% ipython --no-banner

In [1]: import numpy as np

In [2]: np.set_printoptions(suppress=True, linewidth=200)

In [3]: data = np.load("w.npy")

In [4]: data
Out[4]: 
array([[0, 2, 1, 2],
       [0, 1, 0, 1],
       [0, 0, 0, 2],
       [0, 0, 0, 0]])

In [5]: Uu, sv, VT = np.linalg.svd(data, full_matrices=False)

In [6]: np.round(sv / sv[0], 3)
Out[6]: array([1.   , 0.372, 0.114, 0.   ])

In [7]: Uu.shape, sv.shape, VT.shape
Out[7]: ((4, 4), (4,), (4, 4))

In [8]: np.round(np.cumsum(sv ** 2) / np.sum(sv ** 2), 3)
Out[8]: array([0.869, 0.989, 1.   , 1.   ])

In [9]: np.abs(Uu[:, 0]).round(6).argmax()
Out[9]: np.int64(0)

In [10]: np.round(np.abs(VT[0]), 3)
Out[10]: array([0.   , 0.555, 0.225, 0.801])

In [11]: sv.round(3)
Out[11]: array([3.609, 1.342, 0.413, 0.   ])

In [12]: np.round(VT @ VT.T, 3) + 0
Out[12]: 
array([[1., 0., 0., 0.],
       [0., 1., 0., 0.],
       [0., 0., 1., 0.],
       [0., 0., 0., 1.]])

In [13]: np.round(np.sqrt((sv ** 2).sum()), 3), round(float(np.linalg.norm(data)), 3)
Out[13]: (np.float64(3.873), 3.873)

In [14]: Uu, sv, VT = np.linalg.svd(data)

In [15]: sv.round(3)
Out[15]: array([3.609, 1.342, 0.413, 0.   ])

In [16]: np.argmax(sv[:-1] / (sv[1:] + 1e-6)) + 1
Out[16]: np.int64(3)

In [17]: B = Uu[:, :3] @ np.diag(sv[:3]) @ VT[:3]

In [18]: B.round(3) + 0
Out[18]: 
array([[0., 2., 1., 2.],
       [0., 1., 0., 1.],
       [0., 0., 0., 2.],
       [0., 0., 0., 0.]])

In [19]: np.round(np.linalg.norm(data - B, 2), 3), sv[3]
Out[19]: (np.float64(0.0), np.float64(0.0))

In [20]: np.linalg.matrix_rank(data, rtol=0.05)
Out[20]: np.int64(3)

In [21]: round(np.abs(data - B).max(), 3)
Out[21]: np.float64(0.0)

In [22]: round(float(np.linalg.norm(data - B) / np.linalg.norm(data)), 3)
Out[22]: 0.0

In [23]: np.linalg.matrix_rank(B)
Out[23]: np.int64(3)

In [24]: rng = np.random.default_rng(15)

In [25]: idx = rng.permutation(4)

In [26]: idx
Out[26]: array([0, 2, 3, 1])

In [27]: B = data[idx][:, idx]

In [28]: np.allclose(B, data)
Out[28]: False

In [29]: np.trace(B)
Out[29]: np.int64(1)

In [30]: np.diag(B)
Out[30]: array([0, 0, 0, 1])

In [31]: np.round(np.sort(np.abs(np.linalg.eigvals(B))), 3)
Out[31]: array([0., 0., 0., 1.])

In [32]: np.round(np.linalg.det(B), 3), round(np.linalg.det(data[idx]), 3)
Out[32]: (np.float64(0.0), np.float64(0.0))

In [33]: data.mean(axis=0)
Out[33]: array([0.  , 0.75, 0.25, 1.25])

In [34]: np.count_nonzero(data)
Out[34]: np.int64(6)

In [35]: data.sum(axis=0)
Out[35]: array([0, 3, 1, 5])

In [36]: data.shape
Out[36]: (4, 4)

In [37]: rank = np.linalg.matrix_rank(data)

In [38]: rank
Out[38]: np.int64(3)

In [39]: N = np.linalg.svd(data)[2][rank:].T

In [40]: np.allclose(data @ N, 0)
Out[40]: True

In [41]: np.linalg.matrix_rank(data.T @ data), np.linalg.matrix_rank(data @ data.T)
Out[41]: (np.int64(3), np.int64(3))

In [42]: [int(np.linalg.matrix_rank(data[:i])) for i in range(1, len(data) + 1)]
Out[42]: [1, 2, 3, 3]

In [43]: [int(np.linalg.matrix_rank(np.delete(data, i, axis=0))) for i in range(4)]
Out[43]: [2, 2, 2, 3]

In [44]: M = np.load("case14.npy")

In [45]: M
Out[45]: 
array([[ -7, -14, -14,   7,  14,  14],
       [-35,  -7, -14,  35,   7,  14],
       [  0, -14, -28,   0,  14,  28],
       [ -4,  -8,  -8,  -8, -16, -16],
       [-20,  -4,  -8, -40,  -8, -16],
       [  0,  -8, -16,   0, -16, -32]])

In [46]: np.round(np.sort(np.abs(np.linalg.eigvals(M))), 3)
Out[46]: array([15.071, 15.071, 17.724, 17.724, 57.643, 57.643])

In [47]: np.allclose(M, M.T)
Out[47]: False

In [48]: np.linalg.matrix_power(M, 2)
Out[48]: 
array([[  231,   168,   294, -1155,  -840, -1470],
       [  210,   315,   420, -1050, -1575, -2100],
       [  210,   210,   420, -1050, -1050, -2100],
       [  660,   480,   840,   396,   288,   504],
       [  600,   900,  1200,   360,   540,   720],
       [  600,   600,  1200,   360,   360,   720]])

In [49]: round(float(np.abs(np.linalg.eigvals(M)).max()), 3)
Out[49]: 57.643

In [50]: (M - M.T) / 2
Out[50]: 
array([[  0. ,  10.5,  -7. ,   5.5,  17. ,   7. ],
       [-10.5,   0. ,   0. ,  21.5,   5.5,  11. ],
       [  7. ,   0. ,   0. ,   4. ,  11. ,  22. ],
       [ -5.5, -21.5,  -4. ,   0. ,  12. ,  -8. ],
       [-17. ,  -5.5, -11. , -12. ,   0. ,   0. ],
       [ -7. , -11. , -22. ,   8. ,   0. ,   0. ]])

In [51]: B = np.array([[0, -1], [3, -1], [-2, -1], [2, -2], [-1, 2], [1, -3]])

In [52]: np.linalg.matrix_rank(M @ B)
Out[52]: np.int64(2)

In [53]: B.T @ M.T
Out[53]: 
array([[  0,  84,  28, -24, -84,  -8],
       [  7, -42, -14,  52, 144,  88]])

In [54]: np.linalg.matrix_rank(np.vstack([M, B.T]))
Out[54]: np.int64(6)

In [55]: np.einsum("ij,ij->i", M, M)
Out[55]: array([ 882, 2940, 1960,  720, 2400, 1600])

In [56]: t3 = np.stack([M, 4 * M, M[::-1]])

In [57]: np.einsum("bij,cij->bc", t3, t3)
Out[57]: 
array([[ 10502,  42008,  -3024],
       [ 42008, 168032, -12096],
       [ -3024, -12096,  10502]])

In [58]: np.linalg.matrix_rank(t3.reshape(3, -1))
Out[58]: np.int64(2)

In [59]: X = np.array([[15, 13], [13, 28]])

In [60]: evals, V = np.linalg.eigh(X)

In [61]: evals.round(3)
Out[61]: array([ 6.966, 36.034])

In [62]: np.round(np.abs(V[:, -1]), 3)
Out[62]: array([0.526, 0.851])

In [63]: B = X / np.sqrt((X ** 2).mean(axis=1, keepdims=True))

In [64]: np.linalg.matrix_rank(B) == np.linalg.matrix_rank(X)
Out[64]: np.True_

In [65]: B[0].round(3)
Out[65]: array([1.069, 0.926])

In [66]: evals, V = np.linalg.eigh(X)

In [67]: x = np.array([2, 1])

In [68]: np.round(V * np.maximum(evals, 0) @ V.T, 3)
Out[68]: 
array([[15., 13.],
       [13., 28.]])

In [69]: np.abs(X).sum(axis=1).max(), round(float(np.abs(evals).max()), 3)
Out[69]: (np.int64(41), 36.034)

In [70]: x @ X @ x / (x @ x), round(evals[0], 3), round(float(evals[-1]), 3)
Out[70]: (np.float64(28.0), np.float64(6.966), 36.034)

In [71]: np.round(V * np.abs(evals) @ V.T, 3)
Out[71]: 
array([[15., 13.],
       [13., 28.]])

In [72]: np.round(V * np.sqrt(evals) @ V.T, 3)
Out[72]: 
array([[3.569, 1.504],
       [1.504, 5.073]])

In [73]: x = np.ones(2)

In [74]: for _ in range(4):
    ...:     x = X @ x
    ...:     x /= np.linalg.norm(x)
    ...:     print(round(x @ X @ x, 3))
    ...: 
35.974
36.032
36.034
36.034

In [75]: round(np.linalg.eigvalsh(X)[-1], 3)
Out[75]: np.float64(36.034)

In [76]: x = np.array([5, 4])

In [77]: h1 = np.maximum(X @ x, 0)

In [78]: np.tanh(X @ x)
Out[78]: array([1., 1.])

In [79]: h1
Out[79]: array([127, 177])

In [80]: np.maximum(X @ (3 * x), 0)
Out[80]: array([381, 531])

In [81]: X * (h1 > 1e-9)[:, None]
Out[81]: 
array([[15, 13],
       [13, 28]])

In [82]: E = np.load("layer9.npy")

In [83]: E
Out[83]: 
array([[ 1,  0,  0],
       [ 2,  1,  0],
       [-2, -1,  1]])

In [84]: f = np.array([-1, 1, 2])

In [85]: B = E + np.outer(f, np.eye(3)[1])

In [86]: B
Out[86]: 
array([[ 1., -1.,  0.],
       [ 2.,  2.,  0.],
       [-2.,  1.,  1.]])

In [87]: np.round(np.linalg.det(B) / np.linalg.det(E), 3), np.round(1 + np.linalg.solve(E, f)[1], 3)
Out[87]: (np.float64(4.0), np.float64(4.0))

In [88]: np.linalg.matrix_rank(np.linalg.inv(B) - np.linalg.inv(E), tol=1e-8)
Out[88]: np.int64(1)

In [89]: x = np.array([-2, 0, -3])

In [90]: E @ x
Out[90]: array([-2, -4,  1])

In [91]: np.einsum("ij,j->i", E, x)
Out[91]: array([-2, -4,  1])

In [92]: E @ np.ones(3)
Out[92]: array([ 1.,  3., -2.])

In [93]: Uu, sv, VT = np.linalg.svd(E, full_matrices=False)

In [94]: np.round(sv / sv[0], 3)
Out[94]: array([1.   , 0.218, 0.121])

In [95]: np.round(np.sqrt((sv ** 2).sum()), 3), np.round(np.linalg.norm(E), 3)
Out[95]: (np.float64(3.464), np.float64(3.464))

In [96]: np.allclose(Uu * sv @ VT, E)
Out[96]: True

In [97]: np.round(Uu.T @ E @ VT.T, 3) + 0
Out[97]: 
array([[3.362, 0.   , 0.   ],
       [0.   , 0.731, 0.   ],
       [0.   , 0.   , 0.407]])

In [98]: np.round(VT @ VT.T, 3) + 0
Out[98]: 
array([[1., 0., 0.],
       [0., 1., 0.],
       [0., 0., 1.]])

In [99]: np.round(np.cumsum(sv ** 2) / np.sum(sv ** 2), 3)
Out[99]: array([0.942, 0.986, 1.   ])

In [100]: m1 = np.load("arr.npy")

In [101]: m1
Out[101]: 
array([[ 5,  6,  3,  4],
       [-1,  0, -3, -2],
       [ 1,  2, -1,  0],
       [ 3,  4,  1,  2]])

In [102]: np.linalg.cond(m1) > 100
Out[102]: np.True_

In [103]: round(np.linalg.norm(m1, 2) / np.linalg.norm(m1), 3)
Out[103]: np.float64(0.951)

In [104]: [round(float(x), 3) for x in np.linalg.svd(m1, compute_uv=False)[:3]]
Out[104]: [11.09, 3.607, 0.0]

In [105]: np.argsort(-np.linalg.norm(m1, axis=0).round(6), kind="stable")[:3]
Out[105]: array([1, 0, 3])

In [106]: np.linalg.matrix_rank(m1, rtol=0.1)
Out[106]: np.int64(2)

In [107]: B = X[0, 0] * X[1:] - np.outer(X[1:, 0], X[0])

In [108]: B
Out[108]: array([[  0, 251]])

In [109]: np.round(X[:, 0] / X[0, 0], 3)
Out[109]: array([1.   , 0.867])

In [110]: Uu, sv, VT = np.linalg.svd(m1)

In [111]: V = VT[:(sv > 1e-8).sum()]

In [112]: x = m1[3] + -1 * m1[2] + rng.integers(2) * np.eye(4)[1]

In [113]: x
Out[113]: array([2., 3., 2., 2.])

In [114]: np.round(V.T @ V, 3)
Out[114]: 
array([[ 0.3,  0.4,  0.1,  0.2],
       [ 0.4,  0.7, -0.2,  0.1],
       [ 0.1, -0.2,  0.7,  0.4],
       [ 0.2,  0.1,  0.4,  0.3]])

In [115]: round(np.linalg.norm(x - V.T @ V @ x), 3)
Out[115]: np.float64(0.548)

In [116]: np.allclose(V.T @ V @ x, x)
Out[116]: False

In [117]: Uu, sv, VT = np.linalg.svd(m1)

In [118]: np.argmax(sv[:-1] / (sv[1:] + 1e-6)) + 1
Out[118]: np.int64(2)

In [119]: B = Uu[:, :2] @ np.diag(sv[:2]) @ VT[:2]

In [120]: round(float(np.linalg.norm(m1 - B, 2)), 3), round(float(sv[2]), 3)
Out[120]: (0.0, 0.0)

In [121]: round(np.linalg.norm(m1 - B) / np.linalg.norm(m1), 3)
Out[121]: np.float64(0.0)

In [122]: np.linalg.matrix_rank(m1, rtol=0.05)
Out[122]: np.int64(2)

In [123]: f = np.array([3, 3])

In [124]: np.correlate(m1[1], m1[0], "full")
Out[124]: array([ -4,  -3, -18, -22, -24, -27, -10])

In [125]: F = np.loadtxt("dump.csv", delimiter=",")

In [126]: F.round(3)
Out[126]: 
array([[-0.207, -0.437, -0.875],
       [ 0.83 , -0.553,  0.08 ],
       [-0.518, -0.709,  0.477]])

In [127]: # columns are unit length and at right angles

In [128]: np.allclose(F, F.T)
Out[128]: False

In [129]: round(float(np.linalg.det(F)), 3)
Out[129]: 1.0

In [130]: round(float(np.trace(F)), 3)
Out[130]: -0.283

In [131]: np.round(F @ F, 3)
Out[131]: 
array([[ 0.134,  0.953, -0.271],
       [-0.672, -0.114, -0.732],
       [-0.729,  0.28 ,  0.625]])

In [132]: arr = np.load("out9.npy")

In [133]: arr.round(3)
Out[133]: 
array([[ 0.598,  0.631, -0.287,  0.402],
       [ 0.631,  0.008,  0.451, -0.631],
       [-0.287,  0.451,  0.795,  0.287],
       [ 0.402, -0.631,  0.287,  0.598]])

In [134]: # symmetric, so the eigenvalues are real

In [135]: np.round(arr.T @ arr, 3) + 0
Out[135]: 
array([[1., 0., 0., 0.],
       [0., 1., 0., 0.],
       [0., 0., 1., 0.],
       [0., 0., 0., 1.]])
